% ipython --no-banner

In [1]: import numpy as np

In [2]: np.set_printoptions(suppress=True, linewidth=140)

In [3]: def rnd(a):
   ...:     return np.round(a, 2) + 0
   ...: 

In [4]: Q, _ = np.linalg.qr(np.array([[0.9, -0.7, 1.1, 0.3, -1.9, 1.2],
   ...:     [0.4, 2.4, -0.6, 0.4, 0.0, -0.6],
   ...:     [-0.5, -0.1, -0.2, 0.1, -1.3, 0.9],
   ...:     [0.8, -0.5, 1.6, 0.8, 0.2, 0.6],
   ...:     [0.5, 0.2, 0.0, -1.5, 2.0, 0.1],
   ...:     [-0.5, 0.3, 0.4, 0.3, 0.0, -0.3]]))

In [5]: evals = np.array([1, 0, 0, 3, 2, 0])

In [6]: data = Q @ np.diag(evals) @ Q.T

In [7]: rnd(data)
Out[7]: 
array([[ 1.35,  0.39,  0.59, -0.21, -0.15, -0.14],
       [ 0.39,  0.19,  0.05,  0.07, -0.38, -0.25],
       [ 0.59,  0.05,  0.76, -0.63, -0.04,  0.3 ],
       [-0.21,  0.07, -0.63,  0.6 , -0.02, -0.37],
       [-0.15, -0.38, -0.04, -0.02,  2.5 ,  0.93],
       [-0.14, -0.25,  0.3 , -0.37,  0.93,  0.6 ]])

In [8]: [round(float(x), 2) for x in np.linalg.svd(data, compute_uv=False)[:3]]
Out[8]: [3.0, 2.0, 1.0]

In [9]: rnd(np.linalg.norm(data, 2) / np.linalg.norm(data))
Out[9]: np.float64(0.8)

In [10]: np.linalg.cond(data) > 100
Out[10]: np.True_

In [11]: rnd(data.ravel(order="F"))
Out[11]: 
array([ 1.35,  0.39,  0.59, -0.21, -0.15, -0.14,  0.39,  0.19,  0.05,  0.07, -0.38, -0.25,  0.59,  0.05,  0.76, -0.63, -0.04,  0.3 , -0.21,
        0.07, -0.63,  0.6 , -0.02, -0.37, -0.15, -0.38, -0.04, -0.02,  2.5 ,  0.93, -0.14, -0.25,  0.3 , -0.37,  0.93,  0.6 ])

In [12]: T = data.reshape(6, 2, -1)

In [13]: np.einsum("ihd,jhd->hij", T, T).shape
Out[13]: (2, 6, 6)

In [14]: rnd(T[:, 0])
Out[14]: 
array([[ 1.35,  0.39,  0.59],
       [ 0.39,  0.19,  0.05],
       [ 0.59,  0.05,  0.76],
       [-0.21,  0.07, -0.63],
       [-0.15, -0.38, -0.04],
       [-0.14, -0.25,  0.3 ]])

In [15]: T.shape
Out[15]: (6, 2, 3)

In [16]: rk = np.linalg.matrix_rank(data)

In [17]: rk
Out[17]: np.int64(3)

In [18]: ns = np.linalg.svd(data)[2][rk:].T

In [19]: rnd(data @ ns)
Out[19]: 
array([[0., 0., 0.],
       [0., 0., 0.],
       [0., 0., 0.],
       [0., 0., 0.],
       [0., 0., 0.],
       [0., 0., 0.]])

In [20]: [int(np.linalg.matrix_rank(data[:, :j + 1])) for j in range(6)]
Out[20]: [1, 2, 3, 3, 3, 3]

In [21]: np.linalg.matrix_rank(data.T @ data), np.linalg.matrix_rank(data @ data.T)
Out[21]: (np.int64(3), np.int64(3))

In [22]: vec = np.array([1, 2, 0, 0, 1, 0])

In [23]: rnd(data * vec)
Out[23]: 
array([[ 1.35,  0.79,  0.  ,  0.  , -0.15,  0.  ],
       [ 0.39,  0.38,  0.  ,  0.  , -0.38,  0.  ],
       [ 0.59,  0.09,  0.  ,  0.  , -0.04,  0.  ],
       [-0.21,  0.15,  0.  ,  0.  , -0.02,  0.  ],
       [-0.15, -0.76,  0.  ,  0.  ,  2.5 ,  0.  ],
       [-0.14, -0.5 ,  0.  ,  0.  ,  0.93,  0.  ]])

In [24]: np.sign((data @ vec).round(6))
Out[24]: array([ 1.,  1.,  1., -1.,  1.,  1.])

In [25]: rnd(np.einsum("ij,j->i", data, vec))
Out[25]: array([ 1.99,  0.39,  0.65, -0.09,  1.59,  0.3 ])

In [26]: evals, evecs = np.linalg.eigh(data)

In [27]: vec = np.array([8, 4, -6, 6, -7, -4])

In [28]: rnd(np.linalg.eigvalsh(data[1:, 1:]))
Out[28]: array([0.  , 0.  , 0.23, 1.45, 2.97])

In [29]: rnd(evecs * np.maximum(evals, 0) @ evecs.T)
Out[29]: 
array([[ 1.35,  0.39,  0.59, -0.21, -0.15, -0.14],
       [ 0.39,  0.19,  0.05,  0.07, -0.38, -0.25],
       [ 0.59,  0.05,  0.76, -0.63, -0.04,  0.3 ],
       [-0.21,  0.07, -0.63,  0.6 , -0.02, -0.37],
       [-0.15, -0.38, -0.04, -0.02,  2.5 ,  0.93],
       [-0.14, -0.25,  0.3 , -0.37,  0.93,  0.6 ]])

In [30]: M = np.loadtxt("run16.csv", delimiter=",")

In [31]: M
Out[31]: 
array([[-15.94, -23.67,  16.18,  -5.35,  -4.94],
       [ -3.15,  12.26, -11.04,   3.12,  -4.41],
       [  4.  ,  -0.38,  -1.05,   0.17, -14.11],
       [  9.23,  14.62, -11.32,   7.03,  -5.93],
       [ -6.04, -22.18,   8.75, -14.36,   4.18],
       [ -6.36,  25.85,  -4.45,   1.05,   5.92],
       [  4.03,  15.95,   5.78,   3.84,  11.88],
       [  0.53, -35.68,  -1.98,  -3.43, -20.12],
       [-16.42,  12.15,  10.33, -22.6 ,  15.07],
       [ 13.96,  26.2 ,  -8.78,  30.72,   2.53],
       [ -1.86,   9.44,  -5.39,   1.46,   7.63],
       [ -5.54,  -6.97, -17.45,  -6.35,  -3.36],
       [-21.45,  13.01,  -3.4 , -10.13,  -0.38],
       [ 17.54, -17.36,  11.54,  -0.38,  -1.26],
       [ 27.52, -27.39,  -3.6 ,  18.9 , -11.22],
       [-22.98,   9.34,   2.59,  -0.26,  -4.68]])

In [32]: vec = np.array([-1, -3, 1, -1, 2])

In [33]: rhs = M @ vec

In [34]: rnd(np.linalg.solve(M.T @ M, M.T @ rhs))
Out[34]: array([-1., -3.,  1., -1.,  2.])

In [35]: rng = np.random.default_rng(88)

In [36]: rhs = rhs + 0.1 * rng.normal(size=16)

In [37]: rnd(rhs)
Out[37]: 
array([  98.53,  -56.66,  -32.41,  -83.26,  104.01,  -64.76,  -26.08,   67.67,   43.19, -127.11,  -18.2 ,    8.53,  -11.67,   44.  ,
          9.91,  -11.6 ])

In [38]: b, *_ = np.linalg.lstsq(M, rhs)

In [39]: [round(float(np.linalg.norm(np.linalg.solve(M.T @ M + lam * np.eye(5), M.T @ rhs))), 2) for lam in (0, 1, 10, 100)]
Out[39]: [4.0, 4.0, 3.96, 3.68]

In [40]: rnd(np.linalg.norm(rhs - M @ b))
Out[40]: np.float64(0.32)

In [41]: cen = M - M.mean(axis=0)

In [42]: Uu, s, Vt = np.linalg.svd(cen, full_matrices=False)

In [43]: rnd(s ** 2 / (s ** 2).sum())
Out[43]: array([0.49, 0.35, 0.1 , 0.04, 0.02])

In [44]: np.linalg.matrix_rank(cen)
Out[44]: np.int64(5)

In [45]: np.abs(Vt[0]).argmax()
Out[45]: np.int64(1)

In [46]: rnd((s ** 2).sum() ** 2 / (s ** 4).sum())
Out[46]: np.float64(2.68)

In [47]: rnd(cen.mean(axis=0))
Out[47]: array([0., 0., 0., 0., 0.])

In [48]: rnd(np.abs(Vt[-1]))
Out[48]: array([0.34, 0.36, 0.36, 0.43, 0.66])

In [49]: Q, r_ = np.linalg.qr(M)

In [50]: rnd(abs(r_[0, 0])), rnd(np.linalg.norm(M[:, 0]))
Out[50]: (np.float64(54.87), np.float64(54.87))

In [51]: np.allclose(r_.T @ r_, M.T @ M)
Out[51]: True

In [52]: rnd(Q.T @ Q)
Out[52]: 
array([[1., 0., 0., 0., 0.],
       [0., 1., 0., 0., 0.],
       [0., 0., 1., 0., 0.],
       [0., 0., 0., 1., 0.],
       [0., 0., 0., 0., 1.]])

In [53]: M2 = np.array([[-2, 3, -3], [2, 3, 2], [2, 0, -3], [-2, -3, -2], [0, 3, 1]])

In [54]: np.linalg.matrix_rank(M @ M2)
Out[54]: np.int64(3)

In [55]: W0 = np.load("case4.npy")

In [56]: rnd(W0)
Out[56]: 
array([[ 0.45,  0.43, -0.43, -0.06, -0.18,  0.55, -0.3 ,  0.06],
       [ 0.43,  0.67,  0.33,  0.05,  0.14, -0.43,  0.24, -0.05],
       [-0.43,  0.33,  0.67, -0.05, -0.14,  0.43, -0.24,  0.05],
       [-0.06,  0.05, -0.05,  0.99, -0.02,  0.06, -0.03,  0.01],
       [-0.18,  0.14, -0.14, -0.02,  0.94,  0.18, -0.1 ,  0.02],
       [ 0.55, -0.43,  0.43,  0.06,  0.18,  0.45,  0.3 , -0.06],
       [-0.3 ,  0.24, -0.24, -0.03, -0.1 ,  0.3 ,  0.83,  0.03],
       [ 0.06, -0.05,  0.05,  0.01,  0.02, -0.06,  0.03,  0.99]])

In [57]: np.all(np.linalg.eigvalsh(W0) > 0)
Out[57]: np.False_

In [58]: vec = np.array([2, 2, -2, -1, 1, 2, 0, 2])

In [59]: rnd(np.sort(np.abs(np.degrees(np.angle(np.linalg.eigvals(W0))))))
Out[59]: array([  0.,   0.,   0.,   0.,   0.,   0.,   0., 180.])

In [60]: rnd(np.linalg.inv(W0))
Out[60]: 
array([[ 0.45,  0.43, -0.43, -0.06, -0.18,  0.55, -0.3 ,  0.06],
       [ 0.43,  0.67,  0.33,  0.05,  0.14, -0.43,  0.24, -0.05],
       [-0.43,  0.33,  0.67, -0.05, -0.14,  0.43, -0.24,  0.05],
       [-0.06,  0.05, -0.05,  0.99, -0.02,  0.06, -0.03,  0.01],
       [-0.18,  0.14, -0.14, -0.02,  0.94,  0.18, -0.1 ,  0.02],
       [ 0.55, -0.43,  0.43,  0.06,  0.18,  0.45,  0.3 , -0.06],
       [-0.3 ,  0.24, -0.24, -0.03, -0.1 ,  0.3 ,  0.83,  0.03],
       [ 0.06, -0.05,  0.05,  0.01,  0.02, -0.06,  0.03,  0.99]])

In [61]: 8 - np.linalg.matrix_rank(W0 - np.eye(8), tol=1e-8)
Out[61]: np.int64(7)

In [62]: rnd(np.linalg.norm(W0, axis=0))
Out[62]: array([1., 1., 1., 1., 1., 1., 1., 1.])

In [63]: rnd(W0 @ W0.T)
Out[63]: 
array([[1., 0., 0., 0., 0., 0., 0., 0.],
       [0., 1., 0., 0., 0., 0., 0., 0.],
       [0., 0., 1., 0., 0., 0., 0., 0.],
       [0., 0., 0., 1., 0., 0., 0., 0.],
       [0., 0., 0., 0., 1., 0., 0., 0.],
       [0., 0., 0., 0., 0., 1., 0., 0.],
       [0., 0., 0., 0., 0., 0., 1., 0.],
       [0., 0., 0., 0., 0., 0., 0., 1.]])

In [64]: evals, evecs = np.linalg.eigh(W0)

In [65]: vec = np.array([-3, 9, 2, 2, -4, -5, 0, -5])

In [66]: rnd(vec @ W0 @ vec / (vec @ vec)), evals[0], rnd(evals[-1])
Out[66]: (np.float64(0.95), np.float64(-1.0), np.float64(1.0))

In [67]: rnd(vec @ W0 @ vec)
Out[67]: np.float64(155.24)

In [68]: arr = np.array([[-2.79, -1.12, -2.26, 1.02, 2.21, -0.02],
    ...:     [-1.12, 3.91, -1.29, -1.23, -1.36, -1.46],
    ...:     [-2.26, -1.29, -0.23, 1.61, -3.89, 0.26],
    ...:     [1.02, -1.23, 1.61, -1.04, -1.34, -0.13],
    ...:     [2.21, -1.36, -3.89, -1.34, -1.13, 0.2],
    ...:     [-0.02, -1.46, 0.26, -0.13, 0.2, -4.72]])

In [69]: # equal to its transpose

In [70]: evals, evecs = np.linalg.eigh(arr)

In [71]: rnd(evecs.T @ arr @ evecs)
Out[71]: 
array([[-5.01,  0.  ,  0.  ,  0.  ,  0.  ,  0.  ],
       [ 0.  , -5.  ,  0.  ,  0.  ,  0.  ,  0.  ],
       [ 0.  ,  0.  , -4.99,  0.  ,  0.  ,  0.  ],
       [ 0.  ,  0.  ,  0.  , -1.  ,  0.  ,  0.  ],
       [ 0.  ,  0.  ,  0.  ,  0.  ,  4.99,  0.  ],
       [ 0.  ,  0.  ,  0.  ,  0.  ,  0.  ,  5.01]])

In [72]: (evals > 1e-8).sum(), (evals < -1e-8).sum()
Out[72]: (np.int64(2), np.int64(4))

In [73]: rnd(np.linalg.eigvalsh(arr @ arr))
Out[73]: array([ 1.  , 24.9 , 24.92, 25.01, 25.05, 25.05])

In [74]: evals, evecs = np.linalg.eigh(arr)

In [75]: vec = np.array([1, -2, -1, -1, 1, -1])

In [76]: rnd(np.linalg.eigvalsh(arr[1:, 1:]))
Out[76]: array([-5.  , -4.99, -2.03,  3.81,  5.  ])

In [77]: rnd(vec @ arr @ vec / (vec @ vec)), rnd(evals[0]), rnd(evals[-1])
Out[77]: (np.float64(2.25), np.float64(-5.01), np.float64(5.01))

In [78]: rnd(np.linalg.eigvalsh(arr).min())
Out[78]: np.float64(-5.01)

In [79]: np.all(np.linalg.eigvalsh(arr) > 0)
Out[79]: np.False_

In [80]: idx = rng.permutation(6)

In [81]: idx
Out[81]: array([5, 2, 3, 4, 1, 0])

In [82]: M2 = arr[idx][:, idx]

In [83]: np.allclose(M2, arr)
Out[83]: False

In [84]: C2 = arr.T @ arr

In [85]: rnd(np.trace(C2)), rnd((arr ** 2).sum())
Out[85]: (np.float64(125.94), np.float64(125.94))

In [86]: np.allclose(C2, C2.T)
Out[86]: True

In [87]: rnd(np.linalg.eigvalsh(C2)[::-1])
Out[87]: array([25.05, 25.05, 25.01, 24.92, 24.9 ,  1.  ])

In [88]: F = np.maximum(np.array([[1, -2],
    ...:     [3, 3],
    ...:     [0, -2],
    ...:     [-2, -2],
    ...:     [0, 2],
    ...:     [2, -1],
    ...:     [3, 0],
    ...:     [-3, -2],
    ...:     [3, 1],
    ...:     [1, 0],
    ...:     [1, 1],
    ...:     [1, -2],
    ...:     [-3, -1],
    ...:     [-1, -3],
    ...:     [0, 2],
    ...:     [1, -3],
    ...:     [2, -2],
    ...:     [3, -1],
    ...:     [-2, 0],
    ...:     [-3, 0]]) @ np.array([[2, 0, 0, -1, -1, 2], [1, 0, -1, 2, -2, -1]]) + np.array([-2, 1, -3, 3, -3, -3]), 0)

In [89]: F
Out[89]: 
array([[0, 1, 0, 0, 0, 1],
       [7, 1, 0, 6, 0, 0],
       [0, 1, 0, 0, 1, 0],
       [0, 1, 0, 1, 3, 0],
       [0, 1, 0, 7, 0, 0],
       [1, 1, 0, 0, 0, 2],
       [4, 1, 0, 0, 0, 3],
       [0, 1, 0, 2, 4, 0],
       [5, 1, 0, 2, 0, 2],
       [0, 1, 0, 2, 0, 0],
       [1, 1, 0, 4, 0, 0],
       [0, 1, 0, 0, 0, 1],
       [0, 1, 0, 4, 2, 0],
       [0, 1, 0, 0, 4, 0],
       [0, 1, 0, 7, 0, 0],
       [0, 1, 0, 0, 2, 2],
       [0, 1, 0, 0, 0, 3],
       [3, 1, 0, 0, 0, 4],
       [0, 1, 0, 5, 0, 0],
       [0, 1, 0, 6, 0, 0]])

In [90]: # rows 0 and 11 are equal

In [91]: rk = np.linalg.matrix_rank(F)

In [92]: rk
Out[92]: np.int64(5)

In [93]: ns = np.linalg.svd(F)[2][rk:].T

In [94]: ns.shape
Out[94]: (6, 1)

In [95]: rnd(ns @ ns.T)
Out[95]: 
array([[0., 0., 0., 0., 0., 0.],
       [0., 0., 0., 0., 0., 0.],
       [0., 0., 1., 0., 0., 0.],
       [0., 0., 0., 0., 0., 0.],
       [0., 0., 0., 0., 0., 0.],
       [0., 0., 0., 0., 0., 0.]])

In [96]: [int(np.linalg.matrix_rank(F[:, :j + 1])) for j in range(6)]
Out[96]: [1, 2, 2, 3, 4, 5]

In [97]: rnd(ns[:, 0] / ns[np.abs(ns[:, 0]).round(6).argmax(), 0])
Out[97]: array([0., 0., 1., 0., 0., 0.])

In [98]: [int(np.linalg.matrix_rank(np.delete(F, i, axis=0))) for i in range(20)]
Out[98]: [5, 5, 5, 5, 5, 5, 5, 5, 5, 5, 5, 5, 5, 5, 5, 5, 5, 5, 5, 5]

In [99]: np.unique(F.round(6), axis=0).shape
Out[99]: (18, 6)

In [100]: rnd(np.trace(np.linalg.pinv(F) @ F))
Out[100]: np.float64(5.0)

In [101]: m1 = np.load("data.npy")

In [102]: m1
Out[102]: 
array([[1.  , 0.2 , 0.04, 0.01, 0.  , 0.  , 0.  ],
       [0.2 , 1.  , 0.2 , 0.04, 0.01, 0.  , 0.  ],
       [0.04, 0.2 , 1.  , 0.2 , 0.04, 0.01, 0.  ],
       [0.01, 0.04, 0.2 , 1.  , 0.2 , 0.04, 0.01],
       [0.  , 0.01, 0.04, 0.2 , 1.  , 0.2 , 0.04],
       [0.  , 0.  , 0.01, 0.04, 0.2 , 1.  , 0.2 ],
       [0.  , 0.  , 0.  , 0.01, 0.04, 0.2 , 1.  ]])

In [103]: idx = rng.permutation(7)

In [104]: M2 = m1[:, idx] * rng.choice([-1, 1], 7)

In [105]: M2
Out[105]: 
array([[-0.  , -0.  ,  0.  ,  0.01, -0.04, -1.  ,  0.2 ],
       [-0.  , -0.01,  0.  ,  0.04, -0.2 , -0.2 ,  1.  ],
       [-0.01, -0.04,  0.  ,  0.2 , -1.  , -0.04,  0.2 ],
       [-0.04, -0.2 ,  0.01,  1.  , -0.2 , -0.01,  0.04],
       [-0.2 , -1.  ,  0.04,  0.2 , -0.04, -0.  ,  0.01],
       [-1.  , -0.2 ,  0.2 ,  0.04, -0.01, -0.  ,  0.  ],
       [-0.2 , -0.04,  1.  ,  0.01, -0.  , -0.  ,  0.  ]])

In [106]: Uu, _, Vt = np.linalg.svd(m1.T @ M2)

In [107]: rnd(Uu @ Vt)
Out[107]: 
array([[ 0.,  0.,  0.,  0.,  0., -1.,  0.],
       [ 0.,  0.,  0.,  0.,  0.,  0.,  1.],
       [ 0.,  0.,  0.,  0., -1.,  0.,  0.],
       [ 0.,  0.,  0.,  1.,  0.,  0.,  0.],
       [ 0., -1.,  0.,  0.,  0.,  0.,  0.],
       [-1.,  0.,  0.,  0.,  0.,  0.,  0.],
       [ 0.,  0.,  1.,  0.,  0.,  0.,  0.]])

In [108]: rnd(np.linalg.lstsq(m1, M2)[0])
Out[108]: 
array([[ 0.,  0.,  0.,  0.,  0., -1.,  0.],
       [ 0.,  0.,  0.,  0.,  0.,  0.,  1.],
       [ 0.,  0.,  0.,  0., -1.,  0.,  0.],
       [ 0.,  0.,  0.,  1.,  0.,  0.,  0.],
       [ 0., -1.,  0.,  0.,  0.,  0.,  0.],
       [-1.,  0.,  0.,  0.,  0.,  0.,  0.],
       [ 0.,  0.,  1.,  0.,  0.,  0.,  0.]])
